$ python -q
>>> import numpy as np
>>> np.set_printoptions(precision=3, suppress=True, linewidth=120)
>>> J = np.load("m.npy")
>>> J
array([[6., 5., 5.],
       [5., 6., 5.],
       [5., 5., 6.]])
>>> J.inv()
Traceback (most recent call last):
  File "<python-input-4>", line 1, in <module>
    J.inv()
    ^^^^^
AttributeError: 'numpy.ndarray' object has no attribute 'inv'
>>> np.allclose(J, J.T)
True
>>> np.sort(np.abs(np.linalg.eigvals(J)))
array([ 1.,  1., 16.])
>>> np.allclose(J @ J.T, J.T @ J)
True
>>> (J - J.T) / 2
array([[0., 0., 0.],
       [0., 0., 0.],
       [0., 0., 0.]])
>>> assert J == J.T
Traceback (most recent call last):
  File "<python-input-9>", line 1, in <module>
    assert J == J.T
           ^^^^^^^^
ValueError: The truth value of an array with more than one element is ambiguous. Use a.any() or a.all()
>>> round(float(np.linalg.det(J)), 3)
16.0
>>> np.linalg.matrix_power(J, 3)
array([[1366., 1365., 1365.],
       [1365., 1366., 1365.],
       [1365., 1365., 1366.]])
>>> mat = np.array([[-4.0, -4.0, 4.0, -2.0],
...     [2.0, -10.0, 4.0, -2.0],
...     [2.0, -4.0, -2.0, -2.0],
...     [0.0, 0.0, 0.0, -6.0]])
>>> mat
array([[ -4.,  -4.,   4.,  -2.],
       [  2., -10.,   4.,  -2.],
       [  2.,  -4.,  -2.,  -2.],
       [  0.,   0.,   0.,  -6.]])
>>> rng = np.random.default_rng(8)
>>> lab = rng.permutation(4)
>>> lab
array([3, 1, 2, 0])
>>> B = mat[lab][:, lab]
>>> np.trace(B)
np.float64(-22.0)
>>> np.diag(B)
array([ -6., -10.,  -2.,  -4.])
>>> np.sort(np.abs(np.linalg.eigvals(B)))
array([4., 6., 6., 6.])
>>> r0 = np.array([2, -5, -4, -5])
>>> B = mat + np.outer(r0, np.eye(4)[1])
>>> np.linalg.matrix_rank(B - mat)
np.int64(1)
>>> W1 = np.array([[7, -3, -9, 5, 0, 5],
...     [5, 5, 6, 7, 2, 1],
...     [-8, 1, 3, -2, -4, 6],
...     [7, -6, 0, 1, 9, -5]])
>>> b = np.array([3, 8, 2, 8, 9, 1])
>>> act = np.maximum(mat @ W1 + b, 0)
>>> np.linalg.matrix_rank(act)
np.int64(3)
>>> (act > 0).astype(int)
array([[0, 1, 1, 0, 0, 1],
       [0, 0, 0, 0, 0, 1],
       [0, 0, 0, 0, 0, 1],
       [0, 1, 1, 1, 0, 1]])
>>> Z = np.array([[0, 0], [1, -1], [1, -2], [0, 1], [1, 1], [-2, -2]])
>>> (act @ Z).round(6).argmax(axis=1)
array([0, 0, 0, 0])
>>> W1 @ Z
array([[-22,  16],
       [ 11, -10],
       [-12, -25],
       [ 13,  26]])
>>> mat.reshape(4, 5)
Traceback (most recent call last):
  File "<python-input-32>", line 1, in <module>
    mat.reshape(4, 5)
    ~~~~~~~~~~~^^^^^^
ValueError: cannot reshape array of size 16 into shape (4,5)
>>> mat.reshape(2, -1)
array([[ -4.,  -4.,   4.,  -2.,   2., -10.,   4.,  -2.],
       [  2.,  -4.,  -2.,  -2.,   0.,   0.,   0.,  -6.]])
>>> mat.ravel(order="F")
array([ -4.,   2.,   2.,   0.,  -4., -10.,  -4.,   0.,   4.,   4.,  -2.,   0.,  -2.,  -2.,  -2.,  -6.])
>>> T = mat.reshape(4, 2, -1)
>>> T.sum(axis=1)
array([[  0.,  -6.],
       [  6., -12.],
       [  0.,  -6.],
       [  0.,  -6.]])
>>> np.einsum("ihd,ihd->ih", T, T)
array([[ 32.,  20.],
       [104.,  20.],
       [ 20.,   8.],
       [  0.,  36.]])
>>> cov = mat.T @ mat
>>> np.diag(cov)
array([ 24., 132.,  36.,  48.])
>>> np.trace(cov), (mat ** 2).sum()
(np.float64(240.0), np.float64(240.0))
>>> np.linalg.matrix_rank(cov)
np.int64(4)
>>> cov
array([[ 24., -12., -12.,   0.],
       [-12., 132., -48.,  36.],
       [-12., -48.,  36., -12.],
       [  0.,  36., -12.,  48.]])
>>> A = np.loadtxt("case3.csv", delimiter=",")
>>> A
array([[-0.8  ,  0.8  , -0.9  , -0.5  ,  1.619],
       [ 1.6  , -1.   ,  0.3  , -1.2  , -3.198],
       [ 0.3  ,  0.8  ,  1.   ,  0.4  , -0.619],
       [ 1.   ,  0.6  ,  1.2  , -0.9  , -2.001],
       [-0.3  , -0.3  ,  1.   ,  0.   ,  0.595],
       [-0.3  , -1.3  , -1.3  ,  1.2  ,  0.628],
       [ 0.   ,  0.6  , -0.8  ,  1.3  , -0.026],
       [ 1.5  , -0.3  ,  0.7  , -1.2  , -2.981],
       [-0.5  ,  0.3  ,  1.3  ,  1.8  ,  1.039],
       [-1.7  , -0.3  , -0.2  , -1.6  ,  3.379],
       [ 1.   , -1.   ,  1.5  , -0.4  , -2.024],
       [-0.3  ,  0.8  ,  1.1  , -0.1  ,  0.622],
       [ 0.2  , -0.5  ,  0.4  , -1.4  , -0.404],
       [ 1.2  ,  0.8  ,  0.   ,  0.6  , -2.394],
       [ 2.6  , -1.2  , -1.   , -0.7  , -5.201],
       [ 0.5  , -0.6  ,  0.   , -1.1  , -1.004],
       [-0.2  ,  0.7  ,  0.8  ,  0.6  ,  0.39 ],
       [-0.2  ,  2.8  ,  0.7  ,  0.2  ,  0.409],
       [ 2.1  , -0.3  ,  0.4  ,  0.7  , -4.219],
       [-0.7  , -1.2  ,  0.3  ,  1.   ,  1.36 ],
       [ 1.9  ,  1.3  ,  0.5  , -1.   , -3.804],
       [-0.8  ,  0.5  ,  0.1  , -0.9  ,  1.612],
       [-0.1  ,  0.5  , -0.1  ,  0.4  ,  0.197],
       [-0.9  ,  0.1  ,  0.5  , -0.2  ,  1.809],
       [ 0.1  ,  0.1  , -0.6  , -0.7  , -0.178],
       [ 0.2  , -0.2  ,  0.8  ,  0.6  , -0.393],
       [-1.6  , -1.   ,  0.   , -1.2  ,  3.215],
       [ 1.7  ,  1.   ,  1.2  ,  0.2  , -3.39 ],
       [ 0.4  ,  2.2  ,  0.1  ,  0.6  , -0.832],
       [ 1.5  , -0.3  ,  0.5  , -0.5  , -2.995],
       [-2.1  ,  1.3  ,  0.   , -1.8  ,  4.198],
       [ 0.3  ,  0.6  ,  0.9  ,  0.7  , -0.624]])
>>> P = A @ np.linalg.solve(A.T @ A, A.T)
>>> np.round(P @ A[:, 2], 3) + 0
array([-0.9,  0.3,  1. ,  1.2,  1. , -1.3, -0.8,  0.7,  1.3, -0.2,  1.5,  1.1,  0.4,  0. , -1. ,  0. ,  0.8,  0.7,
        0.4,  0.3,  0.5,  0.1, -0.1,  0.5, -0.6,  0.8,  0. ,  1.2,  0.1,  0.5,  0. ,  0.9])
